$ ipython --no-banner

In [1]: import numpy as np

In [2]: np.set_printoptions(precision=3, suppress=True, linewidth=140)

In [3]: Q, _ = np.linalg.qr(np.array([[1.0, 0.8], [0.6, 1.0]]))

In [4]: data = 2 * Q

In [5]: data
Out[5]: 
array([[-1.715, -1.029],
       [-1.029,  1.715]])

In [6]: ev, V = np.linalg.eig(data)

In [7]: np.round(data @ V[:, 0] - ev[0] * V[:, 0], 3) + 0
Out[7]: array([0., 0.])

In [8]: np.sort(np.linalg.eigvals(np.linalg.inv(data)))
Out[8]: array([-0.5,  0.5])

In [9]: np.sort(np.linalg.eigvals(data @ data))
Out[9]: array([4., 4.])

In [10]: ev
Out[10]: array([-2.,  2.])

In [11]: round(float(np.abs(data).max()), 3)
Out[11]: 1.715

In [12]: data.sum(axis=1)
Out[12]: array([-2.744,  0.686])

In [13]: data.mean(axis=0)
Out[13]: array([-1.372,  0.343])

In [14]: np.linalg.svd(data, compute_uv=False)
Out[14]: array([2., 2.])

In [15]: data.sum(axis=0)
Out[15]: array([-2.744,  0.686])

In [16]: np.linalg.matrix_rank(data)
Out[16]: np.int64(2)

In [17]: np.diff(data, axis=0)
Out[17]: array([[0.686, 2.744]])

In [18]: np.round(np.linalg.norm(data), 3)
Out[18]: np.float64(2.828)

In [19]: rng = np.random.default_rng(37)

In [20]: labels = rng.permutation(2)

In [21]: labels
Out[21]: array([0, 1])

In [22]: A2 = data[labels][:, labels]

In [23]: round(float(np.linalg.det(A2)), 3), round(np.linalg.det(data[labels]), 3)
Out[23]: (-4.0, np.float64(-4.0))

In [24]: A2
Out[24]: 
array([[-1.715, -1.029],
       [-1.029,  1.715]])
